% python3 -q
>>> import numpy as np
>>> np.set_printoptions(precision=3, suppress=True, linewidth=100)
>>> A = np.load("dump.npy")
>>> A
array([[-0.912,  0.41 ],
       [ 0.41 ,  0.912]])
>>> vals, vecs = np.linalg.eigh(A)
>>> x = np.array([3, 0])
>>> round(x @ A @ x / (x @ x), 3), vals[0], vals[-1]
(np.float64(-0.912), np.float64(-1.0), np.float64(1.0))
>>> (np.sign(vecs[:, -1].round(6)) == np.sign(vecs[0, -1].round(6))).astype(int)
array([1, 1])
>>> round(np.abs(A).sum(axis=1).max(), 3), np.abs(vals).max()
(np.float64(1.322), np.float64(1.0))
>>> np.linalg.eigvalsh(A[1:, 1:])
array([0.912])
>>> round(float(x @ A @ x), 3)
-8.207
>>> rng = np.random.default_rng(308901)
>>> labels = rng.permutation(2)
>>> labels
array([0, 1])
>>> B = A[labels][:, labels]
>>> np.sort(np.abs(np.linalg.eigvals(B)))
array([1., 1.])
>>> np.round(np.linalg.det(B), 3), round(float(np.linalg.det(A[labels])), 3)
(np.float64(-1.0), -1.0)
>>> B
array([[-0.912,  0.41 ],
       [ 0.41 ,  0.912]])
>>> np.diag(B)
array([-0.912,  0.912])
>>> vals, vecs = np.linalg.eig(A)
>>> np.sort(np.linalg.eigvals(np.linalg.inv(A)))
array([-1.,  1.])
>>> np.sort(np.linalg.eigvals(A.T))
array([-1.,  1.])
>>> np.round(A @ vecs[:, 0] - vals[0] * vecs[:, 0], 3) + 0
array([0., 0.])
>>> np.sort(np.linalg.eigvals(A @ A))
array([1., 1.])
>>> B = np.linalg.inv(A)
>>> round(float(np.linalg.cond(A)), 3)
1.0
>>> np.linalg.inv(B)
array([[-0.912,  0.41 ],
       [ 0.41 ,  0.912]])
>>> np.round(np.linalg.slogdet(A)[0], 3)
np.float64(-1.0)
>>> F = np.loadtxt("case6.csv", delimiter=",")
>>> F
array([[-4., -9.,  1.],
       [ 3.,  2., -4.],
       [-4., -9.,  1.],
       [ 9.,  4.,  7.]])
>>> B = F[0, 0] * F[1:] - np.outer(F[1:, 0], F[0])
>>> B
array([[  0.,  19.,  13.],
       [  0.,   0.,   0.],
       [  0.,  65., -37.]])
>>> np.flatnonzero(~B.round(6).any(axis=1))
array([1])
>>> np.linalg.matrix_rank(B), np.linalg.matrix_rank(F)
(np.int64(2), np.int64(3))
>>> np.kron(np.eye(2, dtype=int), B)
array([[  0.,  19.,  13.,   0.,   0.,   0.],
       [  0.,   0.,   0.,   0.,   0.,   0.],
       [  0.,  65., -37.,   0.,   0.,  -0.],
       [  0.,   0.,   0.,   0.,  19.,  13.],
       [  0.,   0.,   0.,   0.,   0.,   0.],
       [  0.,   0.,  -0.,   0.,  65., -37.]])
>>> round(np.linalg.det(2 * B), 3), round(np.linalg.det(B), 3)
(np.float64(0.0), np.float64(0.0))
>>> B = np.c_[F[:, :1] @ np.array([[-3]]), np.array([-1, 3, -3, 2])]
>>> B
array([[ 12.,  -1.],
       [ -9.,   3.],
       [ 12.,  -3.],
       [-27.,   2.]])
>>> np.linalg.norm(np.linalg.qr(F)[0].T @ B, axis=0) ** 2 / ((B ** 2).sum(axis=0) + 1e-12)
array([1.   , 0.913])
>>> vals, vecs = np.linalg.eigh(A)
>>> vals
array([-1.,  1.])
>>> np.linalg.svd(A, compute_uv=False)
array([1., 1.])
>>> (vals > 1e-8).sum(), (vals < -1e-8).sum()
(np.int64(1), np.int64(1))
>>> np.unique(vals.round(6) + 0, return_counts=True)[1]
array([1, 1])
>>> vals.sum(), np.trace(A)
(np.float64(0.0), np.float64(0.0))
>>> W0 = np.array([[-1, -1, 3, 3], [-3, 0, 3, 2], [0, -3, -3, -2], [1, -1, -1, 1]])
>>> B = W0 / np.linalg.norm(W0, axis=1, keepdims=True)
>>> cov = B @ B.T
>>> cov
array([[ 1.   ,  0.858, -0.572,  0.   ],
       [ 0.858,  1.   , -0.591, -0.426],
       [-0.572, -0.591,  1.   ,  0.426],
       [ 0.   , -0.426,  0.426,  1.   ]])
>>> np.linalg.norm(B, axis=1)
array([1., 1., 1., 1.])
>>> (np.abs(cov) > 0.9).astype(int)
array([[1, 0, 0, 0],
       [0, 1, 0, 0],
       [0, 0, 1, 0],
       [0, 0, 0, 1]])
>>> left, sigma = np.linalg.svd(W0)
Traceback (most recent call last):
  File "<python-input-51>", line 1, in <module>
    left, sigma = np.linalg.svd(W0)
    ^^^^^^^^^^^
ValueError: too many values to unpack (expected 2)
>>> left, sigma, vt = np.linalg.svd(W0, full_matrices=False)
>>> sigma
array([7.114, 3.376, 2.366, 0.634])
>>> round(np.sqrt((sigma ** 2).sum()), 3), np.round(np.linalg.norm(W0), 3)
(np.float64(8.246), np.float64(8.246))
>>> np.abs(left[:, 0]).round(6).argmax()
np.int64(1)
>>> (sigma > 1e-8).sum()
np.int64(4)
>>> np.round(vt @ vt.T, 3) + 0
array([[1., 0., 0., 0.],
       [0., 1., 0., 0.],
       [0., 0., 1., 0.],
       [0., 0., 0., 1.]])
>>> theta = np.radians(6)
>>> Rm = np.eye(4)
>>> Rm[3, 3] = Rm[2, 2] = np.cos(theta)
>>> Rm[3, 2], Rm[2, 3] = -np.sin(theta), np.sin(theta)
>>> Rm
array([[ 1.   ,  0.   ,  0.   ,  0.   ],
       [ 0.   ,  1.   ,  0.   ,  0.   ],
       [ 0.   ,  0.   ,  0.995,  0.105],
       [ 0.   ,  0.   , -0.105,  0.995]])
>>> B = W0 @ Rm.T
>>> np.allclose(np.linalg.norm(W0, axis=1), np.linalg.norm(B, axis=1))
True
>>> np.linalg.svd(W0, compute_uv=False), np.linalg.svd(B, compute_uv=False)
(array([7.114, 3.376, 2.366, 0.634]), array([7.114, 3.376, 2.366, 0.634]))
>>> np.abs(B - W0).max(axis=0)
array([0.   , 0.   , 0.297, 0.33 ])
>>> np.allclose(W0 @ W0.T, B @ B.T)
True
>>> B
array([[-1.   , -1.   ,  3.297,  2.67 ],
       [-3.   ,  0.   ,  3.193,  1.675],
       [ 0.   , -3.   , -3.193, -1.675],
       [ 1.   , -1.   , -0.89 ,  1.099]])
>>> W = np.array([[0, 2], [0, 2], [3, 2], [0, 3]])
>>> beta = np.array([-6, 7])
>>> hid = np.maximum(W0 @ W + beta, 0)
>>> hid
array([[ 3, 18],
       [ 3, 13],
       [ 0,  0],
       [ 0,  8]])
>>> (hid > 0).mean(axis=0)
array([0.5 , 0.75])
>>> W2 = np.array([[4, -3], [-4, 1]])
>>> hid @ W2
array([[-60,   9],
       [-40,   4],
       [  0,   0],
       [-32,   8]])
>>> np.round(np.linalg.det(W0), 3)
np.float64(36.0)
>>> (W0 + W0.T) / 2
array([[-1. , -2. ,  1.5,  2. ],
       [-2. ,  0. ,  0. ,  0.5],
       [ 1.5,  0. , -3. , -1.5],
       [ 2. ,  0.5, -1.5,  1. ]])
>>> X = np.load("layer4.npy")
>>> X
array([[ 0.996, -0.012,  0.059],
       [-0.012,  0.962,  0.19 ],
       [ 0.059,  0.19 ,  0.041]])
>>> labels = rng.permutation(3)
>>> labels
array([0, 1, 2])
>>> B = X[labels][:, labels]
>>> np.allclose(B, X)
True
>>> B
array([[ 0.996, -0.012,  0.059],
       [-0.012,  0.962,  0.19 ],
       [ 0.059,  0.19 ,  0.041]])
>>> np.diag(B)
array([0.996, 0.962, 0.041])
>>> E = np.load("sample17.npy")
>>> E
array([[ 0.,  0.,  0.,  0.,  2.],
       [ 0.,  0.,  0.,  0.,  7.],
       [ 0.,  0.,  0.,  0., -7.],
       [ 0.,  0.,  0.,  0.,  2.],
       [ 2.,  7., -7.,  2.,  0.]])
>>> left, sigma, vt = np.linalg.svd(E)
>>> vecs = vt[:(sigma > 1e-8).sum()]
>>> x = E[2] + 2 * E[3] + rng.integers(2) * np.eye(5)[4]
>>> x
array([ 0.,  0.,  0.,  0., -2.])
>>> np.diag(vecs.T @ vecs)
array([0.038, 0.462, 0.462, 0.038, 1.   ])
>>> vecs.T @ vecs
array([[ 0.038,  0.132, -0.132,  0.038,  0.   ],
       [ 0.132,  0.462, -0.462,  0.132,  0.   ],
       [-0.132, -0.462,  0.462, -0.132,  0.   ],
       [ 0.038,  0.132, -0.132,  0.038,  0.   ],
       [ 0.   ,  0.   ,  0.   ,  0.   ,  1.   ]])
>>> np.linalg.matrix_rank(np.vstack([E, x]))
np.int64(2)
>>> def softmax(z):
...     e = np.exp(z - z.max(axis=-1, keepdims=True))
...     return e / e.sum(axis=-1, keepdims=True)
... 
>>> np.round(softmax(10 * E[2]), 3) + 0
array([0.25, 0.25, 0.25, 0.25, 0.  ])
>>> np.round(softmax(E[2]), 3) + 0
array([0.25, 0.25, 0.25, 0.25, 0.  ])
>>> np.round(softmax(E[2] + 5), 3) + 0
array([0.25, 0.25, 0.25, 0.25, 0.  ])
>>> scores = E @ E.T / np.sqrt(5)
>>> softmax(scores).round(6).argmax(axis=1)
array([1, 1, 2, 1, 4])
>>> np.round(softmax(scores), 3) + 0
array([[0.011, 0.976, 0.   , 0.011, 0.002],
       [0.   , 1.   , 0.   , 0.   , 0.   ],
       [0.   , 0.   , 1.   , 0.   , 0.   ],
       [0.011, 0.976, 0.   , 0.011, 0.002],
       [0.   , 0.   , 0.   , 0.   , 1.   ]])
>>> left, sigma, vt = np.linalg.svd(E)
>>> np.argmax(sigma[:-1] / (sigma[1:] + 1e-6)) + 1
np.int64(2)
>>> sigma
array([10.296, 10.296,  0.   ,  0.   , -0.   ])
>>> B = left[:, :2] @ np.diag(sigma[:2]) @ vt[:2]
>>> np.linalg.matrix_rank(B)
np.int64(2)
>>> round(float(np.linalg.norm(E - B, 2)), 3), sigma[2]
(0.0, np.float64(0.0))
>>> B
array([[ 0.,  0.,  0.,  0.,  2.],
       [ 0.,  0.,  0.,  0.,  7.],
       [ 0.,  0.,  0.,  0., -7.],
       [ 0.,  0.,  0.,  0.,  2.],
       [ 2.,  7., -7.,  2.,  0.]])
>>> np.abs(E - B).max()
np.float64(0.0)
>>> K = np.load("test17.npy")
>>> K
array([[  0,  -5,  -4,  -1],
       [  5,   0,  15,   4],
       [  4, -15,   0,   1],
       [  1,  -4,  -1,   0]])
>>> theta = np.radians(120)
>>> Rm = np.eye(4)
>>> Rm[0, 0] = Rm[2, 2] = np.cos(theta)
>>> Rm[0, 2], Rm[2, 0] = -np.sin(theta), np.sin(theta)
>>> Rm
array([[-0.5  ,  0.   , -0.866,  0.   ],
       [ 0.   ,  1.   ,  0.   ,  0.   ],
       [ 0.866,  0.   , -0.5  ,  0.   ],
       [ 0.   ,  0.   ,  0.   ,  1.   ]])
>>> B = K @ Rm.T
>>> B
array([[  3.464,  -5.   ,   2.   ,  -1.   ],
       [-15.49 ,   0.   ,  -3.17 ,   4.   ],
       [ -2.   , -15.   ,   3.464,   1.   ],
       [  0.366,  -4.   ,   1.366,   0.   ]])
>>> np.allclose(np.linalg.norm(K, axis=1), np.linalg.norm(B, axis=1))
True
>>> np.allclose(K @ K.T, B @ B.T)
True
>>> x = np.array([1, 0, 0, 1])
>>> x @ K @ x
np.int64(0)
>>> round(np.linalg.det(K), 3)
np.float64(16.0)
>>> O = np.linalg.solve(np.eye(4) - K, np.eye(4) + K)
>>> round(np.linalg.det(O), 3)
np.float64(1.0)
